>>> import numpy as np
>>> import numpy.linalg as la
>>> np.set_printoptions(suppress=True, linewidth=100)
>>> mat = np.loadtxt("mat.csv", delimiter=",")
>>> mat
array([[ 0.,  2.,  2.,  2., -3., -2.,  1.,  1., -3.,  0.,  1.,  1.,  1., -3.],
       [-1.,  3.,  0., -3.,  0.,  3.,  0., -2.,  0.,  3.,  0., -3., -2., -2.],
       [-1.,  2.,  0.,  1., -1.,  2.,  0., -1., -3.,  0., -2., -2.,  3., -1.],
       [ 3.,  3.,  0., -1.,  3.,  0., -3., -3., -3.,  2.,  3.,  0., -3., -2.],
       [-1., -2., -1., -1.,  2.,  2., -1., -1., -2.,  1.,  0.,  3.,  0., -1.],
       [ 2., -1., -2.,  0.,  0.,  3., -1.,  1., -3., -3., -1., -2., -1., -3.],
       [ 3., -1.,  3., -1.,  1., -1.,  0., -1., -3.,  1., -1.,  3., -3., -3.],
       [ 1., -1., -3., -3.,  0., -3.,  3.,  0., -2.,  3.,  3., -1.,  1., -3.],
       [ 3., -1.,  3., -1.,  1., -1.,  0., -1., -3.,  1., -1.,  3., -3., -3.],
       [-1., -2., -3.,  1.,  2.,  1., -3., -2.,  3., -2.,  1.,  0., -1.,  3.],
       [-3., -1.,  3.,  3.,  2., -1.,  1.,  3., -1., -1., -1.,  0.,  2., -1.],
       [ 1.,  1.,  2.,  1., -1.,  0.,  1., -3., -2.,  3., -1.,  3.,  1.,  2.],
       [ 2., -1.,  3.,  0.,  2.,  1.,  2.,  0.,  0.,  1., -3.,  1.,  0.,  3.]])
>>> # rows 6 and 8 are equal
>>> vec = np.array([-5, 0, -3, 1, -8, -9, 0, 0, 1, -6, -3, -5, 8, 0])
>>> print(np.sign((mat @ vec).round(6)))
[ 1. -1.  1. -1. -1. -1. -1.  1. -1. -1.  1. -1. -1.]
>>> print((mat @ vec).argmax())
0
>>> print((mat * vec).sum(axis=1))
[ 35. -44.  33. -88. -50. -11. -69.  12. -69.  -6.  26. -26. -46.]
>>> mat @ (2 * vec)
array([  70.,  -88.,   66., -176., -100.,  -22., -138.,   24., -138.,  -12.,   52.,  -52.,  -92.])
>>> mat @ np.ones(14)
array([  0.,  -4.,  -3.,  -1.,  -2., -11.,  -3.,  -5.,  -3.,  -3.,   5.,   8.,  11.])
>>> la.norm(mat @ vec) <= la.norm(mat, 2) * la.norm(vec) + 1e-9
np.True_
>>> mat @ np.eye(14)[10]
array([ 1.,  0., -2.,  3.,  0., -1., -1.,  3., -1.,  1., -1., -1., -3.])
>>> other = mat / np.sqrt((mat ** 2).mean(axis=1, keepdims=True))
>>> la.matrix_rank(other) == la.matrix_rank(mat)
np.True_
>>> print(other[9].round(1))
[-0.5 -1.  -1.5  0.5  1.   0.5 -1.5 -1.   1.5 -1.   0.5  0.  -0.5  1.5]
>>> la.matrix_rank(mat - mat.mean(axis=1, keepdims=True))
np.int64(12)
>>> other = mat / la.norm(mat, axis=1, keepdims=True)
>>> G = other @ other.T
>>> np.argwhere(np.triu(np.abs(G) > 0.95, 1))
array([[6, 8]])
>>> np.round(la.norm(other, axis=1), 1)
array([1., 1., 1., 1., 1., 1., 1., 1., 1., 1., 1., 1., 1.])
>>> G[4].round(1) + 0
array([-0.2,  0. ,  0. ,  0.3,  1. ,  0.2,  0.4,  0.1,  0.4,  0.2,  0. ,  0.2,  0.1])
>>> m1 = np.load("test16.npy")
>>> m1
array([[1. , 0.2, 0. , 0. , 0. , 0. , 0. , 0. , 0. , 0. , 0. ],
       [0.2, 1. , 0.2, 0. , 0. , 0. , 0. , 0. , 0. , 0. , 0. ],
       [0. , 0.2, 1. , 0.2, 0. , 0. , 0. , 0. , 0. , 0. , 0. ],
       [0. , 0. , 0.2, 1. , 0.2, 0. , 0. , 0. , 0. , 0. , 0. ],
       [0. , 0. , 0. , 0.2, 1. , 0.2, 0. , 0. , 0. , 0. , 0. ],
       [0. , 0. , 0. , 0. , 0.2, 1. , 0.2, 0. , 0. , 0. , 0. ],
       [0. , 0. , 0. , 0. , 0. , 0.2, 1. , 0.2, 0. , 0. , 0. ],
       [0. , 0. , 0. , 0. , 0. , 0. , 0.2, 1. , 0.2, 0. , 0. ],
       [0. , 0. , 0. , 0. , 0. , 0. , 0. , 0.2, 1. , 0.2, 0. ],
       [0. , 0. , 0. , 0. , 0. , 0. , 0. , 0. , 0.2, 1. , 0.2],
       [0. , 0. , 0. , 0. , 0. , 0. , 0. , 0. , 0. , 0.2, 1. ]])
>>> # symmetric, so the eigenvalues are real
>>> w, V = la.eigh(m1)
>>> vec = np.array([1, 3, 0, -1, 1, 3, 0, -2, -1, 3, -3])
>>> vec @ m1 @ vec
np.float64(42.0)
>>> np.round(V * np.sqrt(w) @ V.T, 1) + 0
array([[1. , 0.1, 0. , 0. , 0. , 0. , 0. , 0. , 0. , 0. , 0. ],
       [0.1, 1. , 0.1, 0. , 0. , 0. , 0. , 0. , 0. , 0. , 0. ],
       [0. , 0.1, 1. , 0.1, 0. , 0. , 0. , 0. , 0. , 0. , 0. ],
       [0. , 0. , 0.1, 1. , 0.1, 0. , 0. , 0. , 0. , 0. , 0. ],
       [0. , 0. , 0. , 0.1, 1. , 0.1, 0. , 0. , 0. , 0. , 0. ],
       [0. , 0. , 0. , 0. , 0.1, 1. , 0.1, 0. , 0. , 0. , 0. ],
       [0. , 0. , 0. , 0. , 0. , 0.1, 1. , 0.1, 0. , 0. , 0. ],
       [0. , 0. , 0. , 0. , 0. , 0. , 0.1, 1. , 0.1, 0. , 0. ],
       [0. , 0. , 0. , 0. , 0. , 0. , 0. , 0.1, 1. , 0.1, 0. ],
       [0. , 0. , 0. , 0. , 0. , 0. , 0. , 0. , 0.1, 1. , 0.1],
       [0. , 0. , 0. , 0. , 0. , 0. , 0. , 0. , 0. , 0.1, 1. ]])
>>> vec = np.array([3, 0, 3, 0, 5, 2, 2, 0, 3, 3, 5])
>>> y = m1 @ vec
>>> y.round(1)
array([3. , 1.2, 3. , 1.6, 5.4, 3.4, 2.4, 1. , 3.6, 4.6, 5.6])
>>> np.round(la.solve(m1, y + m1[:, 10]), 1) + 0
array([3., 0., 3., 0., 5., 2., 2., 0., 3., 3., 6.])
>>> np.round(la.solve(m1.T, m1[4]), 1) + 0
array([0., 0., 0., 0., 1., 0., 0., 0., 0., 0., 0.])
>>> np.round(la.solve(m1, 4 * y), 1) + 0
array([12.,  0., 12.,  0., 20.,  8.,  8.,  0., 12., 12., 20.])
>>> print(np.round(la.solve(m1, m1[:, 4]), 1) + 0)
[0. 0. 0. 0. 1. 0. 0. 0. 0. 0. 0.]
>>> F = np.load("dump.npy")
>>> F.round(1) + 0
array([[ 2.6, -2.6, -0.2, -2.2, -2.1, -1.4,  0. , -2.2, -0.5, -1.6, -0.7,  1.1, -1.6,  0.8],
       [-2.6, -0.1,  0.7, -3.3,  0.2,  0.9,  1.9,  0.7,  0.5,  1.3,  0.8, -2.2, -0.7,  1.3],
       [-0.2,  0.7, -0.7,  2.7, -1.2,  0.8,  0.1,  2.4,  1.4, -0.2,  1.9,  0.1,  0. , -2.4],
       [-2.2, -3.3,  2.7,  4.1, -0.8, -1.4,  0.3, -1.8,  2.3,  1. ,  0.3, -0.6, -0.4,  1.1],
       [-2.1,  0.2, -1.2, -0.8, -2.1,  0.3,  0.2, -3.1, -0.9,  1. ,  0.5, -0.7, -0.7,  0.1],
       [-1.4,  0.9,  0.8, -1.4,  0.3, -0.3, -2.7, -1.4,  1.7, -1. , -1.2, -0.2, -1. , -0.3],
       [ 0. ,  1.9,  0.1,  0.3,  0.2, -2.7,  4.1,  0.6,  0.4, -1.2, -1.6,  1.9, -1.8,  1.4],
       [-2.2,  0.7,  2.4, -1.8, -3.1, -1.4,  0.6, -1.4, -1. , -0.7,  2.1,  1.5, -0.9, -2.1],
       [-0.5,  0.5,  1.4,  2.3, -0.9,  1.7,  0.4, -1. , -2.7, -2.3,  1. ,  0.1, -2.5,  2.4],
       [-1.6,  1.3, -0.2,  1. ,  1. , -1. , -1.2, -0.7, -2.3, -0.4,  1.4, -1.3, -0.5,  0.8],
       [-0.7,  0.8,  1.9,  0.3,  0.5, -1.2, -1.6,  2.1,  1. ,  1.4,  1.7,  1.5, -1.8, -0.1],
       [ 1.1, -2.2,  0.1, -0.6, -0.7, -0.2,  1.9,  1.5,  0.1, -1.3,  1.5, -0.9,  2.1, -0.6],
       [-1.6, -0.7,  0. , -0.4, -0.7, -1. , -1.8, -0.9, -2.5, -0.5, -1.8,  2.1,  2.7,  1.9],
       [ 0.8,  1.3, -2.4,  1.1,  0.1, -0.3,  1.4, -2.1,  2.4,  0.8, -0.1, -0.6,  1.9, -2.4]])
>>> # null space of dimension 1
>>> other = F / np.sqrt((F ** 2).mean(axis=1, keepdims=True))
>>> np.round(la.norm(other, axis=1), 1)
array([3.7, 3.7, 3.7, 3.7, 3.7, 3.7, 3.7, 3.7, 3.7, 3.7, 3.7, 3.7, 3.7, 3.7])
>>> np.round(la.norm(F, 2) / la.norm(F), 1)
np.float64(0.4)
>>> [round(float(x), 1) for x in la.svd(F, compute_uv=False)[:3]]
[9.0, 8.0, 7.0]
>>> J = np.load("block15.npy")
>>> print(J)
[[ 0.4 -1.4  1.3 -0.8 -0.3  0.8]
 [-1.6  1.   0.2 -0.6  0.2  0.2]
 [ 0.8 -0.2 -0.9  0.4 -1.2  0.5]
 [ 0.2  0.2  0.7  1.7 -1.6  1.2]
 [-0.9  0.3  0.  -0.7 -0.3  0.3]
 [ 1.  -0.4 -1.9 -0.4  1.1 -0.7]
 [-0.4  1.3  1.4  0.1  0.3 -1.3]
 [-1.2 -0.6  0.1  0.1  0.9  0.2]
 [-2.8 -1.4 -0.9 -0.3  0.9  0. ]
 [-0.2 -0.8  0.1 -0.1  0.7  0.5]
 [ 0.9  0.2  1.9 -0.4  0.2  0.1]
 [-0.4  0.3 -0.1 -0.6  0.   0.8]
 [ 0.  -0.2  0.9  0.7  0.   0.3]]
>>> idx = J[:, 5] > np.median(J[:, 5])
>>> r0 = J[idx].mean(axis=0) - J[~idx].mean(axis=0)
>>> idx.astype(int)
array([1, 0, 1, 1, 0, 0, 0, 0, 0, 1, 0, 1, 0])
>>> left, sigma, vt = la.svd(mat)
>>> V = vt[:(sigma > 1e-8).sum()]
>>> rng = np.random.default_rng(97)
>>> vec = mat[0] + -2 * mat[8] + rng.integers(2) * np.eye(14)[4]
>>> vec
array([-6.,  4., -4.,  4., -5.,  0.,  1.,  3.,  3., -2.,  3., -5.,  7.,  3.])
>>> np.round(np.diag(V.T @ V), 1)
array([0.9, 0.8, 0.8, 0.9, 0.9, 0.9, 0.9, 1. , 0.7, 0.9, 0.8, 0.9, 0.8, 0.8])
>>> print(la.matrix_rank(np.vstack([mat, vec])))
12
>>> low = la.cholesky(m1)
>>> round(float(np.prod(np.diag(low)) ** 2), 1), np.round(la.det(m1), 1)
(0.7, np.float64(0.7))
>>> np.round(np.diag(low) ** 2, 1)
array([1., 1., 1., 1., 1., 1., 1., 1., 1., 1., 1.])
>>> other = np.array([[1, 1], [1, -1]])
>>> X = np.kron(other, np.kron(other, other))[rng.permutation(8)][:11]
>>> print(X)
[[ 1 -1 -1  1 -1  1  1 -1]
 [ 1 -1  1 -1 -1  1 -1  1]
 [ 1 -1 -1  1  1 -1 -1  1]
 [ 1  1  1  1 -1 -1 -1 -1]
 [ 1 -1  1 -1  1 -1  1 -1]
 [ 1  1 -1 -1 -1 -1  1  1]
 [ 1  1  1  1  1  1  1  1]
 [ 1  1 -1 -1  1  1 -1 -1]]
>>> idx = rng.permutation(8)
>>> other = X[:, idx] * rng.choice([-1, 1], 8)
>>> print(other)
[[-1  1 -1 -1 -1 -1 -1 -1]
 [ 1  1  1  1 -1 -1 -1  1]
 [-1  1 -1  1 -1  1  1  1]
 [-1 -1  1 -1 -1 -1  1  1]
 [ 1  1  1 -1 -1  1  1 -1]
 [ 1 -1 -1  1 -1 -1  1 -1]
 [-1 -1  1  1 -1  1 -1 -1]
 [ 1 -1 -1 -1 -1  1 -1  1]]
>>> left, _, vt = la.svd(X.T @ other)
>>> left @ vt
array([[ 0.,  0.,  0.,  0., -1.,  0.,  0.,  0.],
       [ 0., -1.,  0.,  0.,  0.,  0.,  0.,  0.],
       [ 0.,  0.,  1.,  0.,  0.,  0.,  0.,  0.],
       [-1.,  0.,  0.,  0.,  0.,  0.,  0.,  0.],
       [ 0.,  0.,  0.,  0.,  0.,  1.,  0.,  0.],
       [ 0.,  0.,  0.,  0.,  0.,  0., -1.,  0.],
       [ 0.,  0.,  0.,  0.,  0.,  0.,  0., -1.],
       [ 0.,  0.,  0.,  1.,  0.,  0.,  0.,  0.]])
>>> W0 = np.load("w.npy")
>>> W0.round(1)
array([[ 1. ,  0. ,  0. ,  0. ,  0. ,  0. ,  0. ,  0. ,  0. ,  0. ,  0. ,  0. ,  0. ],
       [ 0. ,  1. ,  0. ,  0. ,  0. ,  0. ,  0. ,  0. ,  0. ,  0. ,  0. ,  0. ,  0. ],
       [ 0. ,  0. ,  1. ,  0. ,  0. ,  0. ,  0. ,  0. ,  0. ,  0. ,  0. ,  0. ,  0. ],
       [ 0. ,  0. ,  0. ,  1. ,  0. ,  0. ,  0. ,  0. ,  0. ,  0. ,  0. ,  0. ,  0. ],
       [ 0. ,  0. ,  0. ,  0. ,  1. ,  0. ,  0. ,  0.3,  0. ,  0. ,  0. ,  0. ,  0. ],
       [ 0. ,  0. ,  0. ,  0. ,  0. ,  1. ,  0. ,  0. ,  0. ,  0. ,  0. ,  0. ,  0. ],
       [ 0. ,  0. ,  0. ,  0. ,  0. ,  0. ,  1. ,  0. ,  0. ,  0. ,  0. ,  0. ,  0. ],
       [ 0. ,  0. ,  0. ,  0. , -0.3,  0. ,  0. ,  1. ,  0. ,  0. ,  0. ,  0. ,  0. ],
       [ 0. ,  0. ,  0. ,  0. ,  0. ,  0. ,  0. ,  0. ,  1. ,  0. ,  0. ,  0. ,  0. ],
       [ 0. ,  0. ,  0. ,  0. ,  0. ,  0. ,  0. ,  0. ,  0. ,  1. ,  0. ,  0. ,  0. ],
       [ 0. ,  0. ,  0. ,  0. ,  0. ,  0. ,  0. ,  0. ,  0. ,  0. ,  1. ,  0. ,  0. ],
       [ 0. ,  0. ,  0. ,  0. ,  0. ,  0. ,  0. ,  0. ,  0. ,  0. ,  0. ,  1. ,  0. ],
       [ 0. ,  0. ,  0. ,  0. ,  0. ,  0. ,  0. ,  0. ,  0. ,  0. ,  0. ,  0. ,  1. ]])
>>> # 12 blocks once reordered
>>> np.round(np.sort(la.eigvals(W0).real), 1)
array([1., 1., 1., 1., 1., 1., 1., 1., 1., 1., 1., 1., 1.])
>>> print(np.flatnonzero(la.matrix_power((W0 != 0) + (W0.T != 0) + np.eye(13), 13)[0]))
[0]
>>> idx = rng.permutation(13)
>>> print(idx)
[12  2  5 10  9  1  6  4  0  8  3  7 11]
>>> other = W0[idx][:, idx]
>>> np.round(la.det(other), 1), np.round(la.det(W0[idx]), 1)
(np.float64(1.0), np.float64(-1.0))
>>> np.allclose(other, W0)
False
>>> r0 = np.array([2, 5])
>>> print(np.convolve(W0[8], r0))
[0. 0. 0. 0. 0. 0. 0. 0. 2. 5. 0. 0. 0. 0.]
>>> np.round(np.correlate(W0[8], W0[7], "full"), 1)
array([ 0. ,  0. ,  0. ,  0. ,  0. ,  0. ,  0. ,  0. ,  0. ,  0. ,  0. ,  0. ,  0. ,  1. ,  0. ,
        0. , -0.3,  0. ,  0. ,  0. ,  0. ,  0. ,  0. ,  0. ,  0. ])
>>> r = la.matrix_rank(mat)
>>> r
np.int64(12)
>>> ns = la.svd(mat)[2][r:].T
>>> [int(la.matrix_rank(np.delete(mat, i, axis=0))) for i in range(13)]
[11, 11, 11, 11, 11, 11, 12, 11, 12, 11, 11, 11, 11]
>>> [int(la.matrix_rank(mat[:, :j + 1])) for j in range(14)]
[1, 2, 3, 4, 5, 6, 7, 8, 9, 10, 11, 12, 12, 12]
>>> np.allclose(mat @ ns, 0)
True
>>> [int(la.matrix_rank(mat[:i])) for i in range(1, len(mat) + 1)]
[1, 2, 3, 4, 5, 6, 7, 8, 8, 9, 10, 11, 12]
>>> Z = np.array([[-0.3, -3.4, -0.6, -0.8, 0.1, -0.8, 1.4, 0.6, -0.2, -0.1, 1.8, 2.0, -0.1]])
>>> E = np.array([[1],
...     [0],
...     [1],
...     [2],
...     [2],
...     [2],
...     [0],
...     [0],
...     [1],
...     [0],
...     [2],
...     [2],
...     [0],
...     [1],
...     [2],
...     [0],
...     [2],
...     [0],
...     [0],
...     [0],
...     [0],
...     [0],
...     [0],
...     [2],
...     [0],
...     [0],
...     [1],
...     [2],
...     [0],
...     [1],
...     [1],
...     [2],
...     [0],
...     [2],
...     [1],
...     [0],
...     [2],
...     [0],
...     [0],
...     [0],
...     [0]]) @ Z + 0.1 * rng.normal(size=(41, 13))
>>> print(E.round(1) + 0)
[[-0.2 -3.3 -0.8 -0.9  0.  -0.7  1.2  0.5 -0.2 -0.3  1.9  2.1 -0.2]
 [ 0.   0.  -0.1 -0.1  0.2  0.  -0.1 -0.1  0.2 -0.1 -0.1 -0.1  0.2]
 [-0.4 -3.4 -0.5 -0.9  0.1 -0.9  1.3  0.6  0.  -0.1  1.8  2.  -0.2]
 [-0.4 -6.9 -1.3 -1.5  0.1 -1.5  2.9  1.3 -0.4 -0.2  3.6  4.  -0.1]
 [-0.5 -6.9 -1.1 -1.5  0.1 -1.9  2.9  1.2 -0.4 -0.2  3.4  4.  -0.2]
 [-0.6 -6.6 -1.3 -1.5  0.  -1.7  2.9  1.2 -0.4 -0.3  3.6  4.  -0.2]
 [-0.2  0.1  0.   0.1  0.  -0.2  0.1  0.   0.1  0.  -0.1  0.1 -0.1]
 [-0.1 -0.1  0.2  0.2  0.   0.  -0.2  0.1  0.   0.1  0.   0.   0.2]
 [-0.5 -3.3 -0.5 -0.8  0.  -0.9  1.4  0.7 -0.1  0.   1.9  2.   0. ]
 [-0.1  0.3 -0.1 -0.1  0.1 -0.2  0.1  0.   0.2  0.  -0.2 -0.2 -0.1]
 [-0.6 -6.7 -1.2 -1.4  0.4 -1.4  2.7  1.2 -0.6 -0.2  3.7  4.  -0.2]
 [-0.6 -6.7 -1.2 -1.4  0.2 -1.7  2.9  1.4 -0.5 -0.2  3.6  4.  -0.3]
 [ 0.   0.1  0.  -0.1 -0.1 -0.2  0.   0.1  0.2 -0.1  0.  -0.1  0. ]
 [-0.4 -3.3 -0.6 -0.7  0.3 -0.8  1.4  0.8 -0.4 -0.2  1.9  1.9  0. ]
 [-0.6 -6.9 -1.2 -1.7  0.2 -1.4  2.9  1.2 -0.4 -0.2  3.6  3.9 -0.2]
 [ 0.1  0.1  0.1  0.1  0.   0.   0.   0.  -0.1 -0.1  0.   0.   0.1]
 [-0.6 -6.9 -1.3 -1.4  0.2 -1.5  3.   1.2 -0.4 -0.2  3.6  4.  -0.2]
 [ 0.1  0.1  0.  -0.1  0.  -0.1 -0.1  0.1 -0.2 -0.2  0.   0.   0. ]
 [-0.2  0.   0.1  0.   0.   0.  -0.2  0.   0.1  0.1  0.1 -0.1  0. ]
 [ 0.   0.  -0.1 -0.1 -0.2  0.   0.  -0.1 -0.1  0.   0.1  0.  -0.1]
 [-0.2  0.   0.   0.  -0.2 -0.1  0.   0.   0.  -0.1  0.   0.   0. ]
 [ 0.   0.   0.   0.1  0.1  0.   0.   0.1 -0.1  0.   0.   0.   0. ]
 [ 0.1  0.1 -0.1  0.1 -0.1 -0.1 -0.2  0.1  0.1  0.2  0.2 -0.1  0. ]
 [-0.5 -6.8 -1.2 -1.6  0.1 -1.3  2.8  1.2 -0.5 -0.1  3.6  4.1 -0.3]
 [-0.1  0.1  0.  -0.1  0.   0.1 -0.1  0.1  0.1 -0.1 -0.1  0.1  0. ]
 [ 0.   0.   0.2  0.   0.   0.  -0.1  0.1  0.  -0.1  0.   0.  -0.1]
 [-0.4 -3.5 -0.6 -0.7  0.2 -0.9  1.3  0.5 -0.2  0.1  1.9  2.  -0.2]
 [-0.4 -6.6 -1.3 -1.7  0.2 -1.8  2.8  1.1 -0.6 -0.3  3.7  3.9 -0.2]
 [-0.1  0.  -0.1  0.2 -0.2  0.   0.1 -0.2  0.1  0.1  0.   0.2  0. ]
 [-0.4 -3.3 -0.6 -0.9  0.  -1.   1.4  0.5 -0.1 -0.1  1.9  2.1 -0.2]
 [-0.3 -3.4 -0.6 -0.9  0.3 -0.6  1.5  0.7 -0.2  0.1  2.   1.9 -0.1]
 [-0.7 -6.7 -1.2 -1.7  0.3 -1.6  2.9  1.2 -0.3 -0.2  3.6  4.1 -0.2]
 [ 0.  -0.1  0.   0.1  0.   0.   0.  -0.3 -0.1  0.1  0.  -0.2  0.1]
 [-0.6 -6.9 -1.  -1.4  0.3 -1.7  2.9  1.2 -0.6 -0.4  3.7  4.  -0.1]
 [-0.5 -3.4 -0.4 -0.7  0.  -0.8  1.4  0.5 -0.2 -0.1  1.7  1.8 -0.2]
 [ 0.  -0.2 -0.1 -0.2  0.  -0.2  0.2 -0.3  0.1 -0.1  0.  -0.1 -0.1]
 [-0.6 -6.9 -1.1 -1.6  0.1 -1.5  2.8  1.  -0.5 -0.3  3.5  3.9 -0.1]
 [ 0.   0.1  0.   0.   0.1  0.  -0.1  0.  -0.1  0.1 -0.1  0.   0. ]
 [-0.1  0.1 -0.1  0.1  0.1  0.1  0.  -0.1  0.   0.   0.1  0.   0.1]
 [ 0.1 -0.1 -0.1 -0.1  0.1  0.2  0.1 -0.1 -0.1 -0.2 -0.1  0.  -0.1]
 [ 0.   0.  -0.1  0.   0.  -0.1  0.1 -0.1  0.1  0.  -0.1  0.   0. ]]
>>> d = la.norm(E[:, None] - E[None], axis=-1)
>>> np.flatnonzero(d[20] < d.mean() / 2)
array([ 1,  6,  7,  9, 12, 15, 17, 18, 19, 20, 21, 22, 24, 25, 28, 32, 35, 37, 38, 39, 40])
>>> (d + 1e9 * np.eye(41)).round(6).argmin(axis=1)
array([29, 24, 29, 14, 11, 16, 20, 18, 29, 12, 11, 16, 20,  8, 36, 25, 14, 15, 38, 20, 19, 37, 18,
       14, 37, 37,  8,  5, 40,  2, 13, 14, 40, 11,  8, 40, 14, 21, 37, 15, 28])
>>> d.mean(axis=1).argmax()
np.int64(33)
>>> print(la.matrix_rank(d ** 2))
15
>>> print(d[20].round(1))
[4.8 0.6 4.8 9.6 9.6 9.4 0.3 0.5 4.8 0.6 9.5 9.5 0.4 4.7 9.6 0.4 9.6 0.5 0.4 0.3 0.  0.5 0.5 9.5
 0.4 0.4 4.8 9.4 0.4 4.8 4.8 9.6 0.6 9.7 4.5 0.6 9.5 0.5 0.4 0.6 0.4]
>>> np.round(la.norm(E - E.mean(axis=0), axis=1), 1)
array([1.1, 3.9, 1.1, 6. , 5.9, 5.8, 3.7, 3.8, 1.1, 4. , 5.8, 5.8, 3.8, 1.1, 5.9, 3.8, 5.9, 3.8,
       3.8, 3.7, 3.7, 3.7, 3.8, 5.8, 3.8, 3.8, 1.2, 5.8, 3.6, 1.2, 1.2, 5.9, 3.8, 6. , 0.9, 3.6,
       5.8, 3.9, 3.8, 3.7, 3.7])
>>> d[:5, :5].round(1)
array([[0. , 4.9, 0.5, 4.9, 4.9],
       [4.9, 0. , 4.9, 9.8, 9.8],
       [0.5, 4.9, 0. , 4.9, 4.9],
       [4.9, 9.8, 4.9, 0. , 0.6],
       [4.9, 9.8, 4.9, 0.6, 0. ]])
>>> np.unravel_index(d.round(6).argmax(), d.shape)
(np.int64(9), np.int64(33))
>>> d.shape
(41, 41)
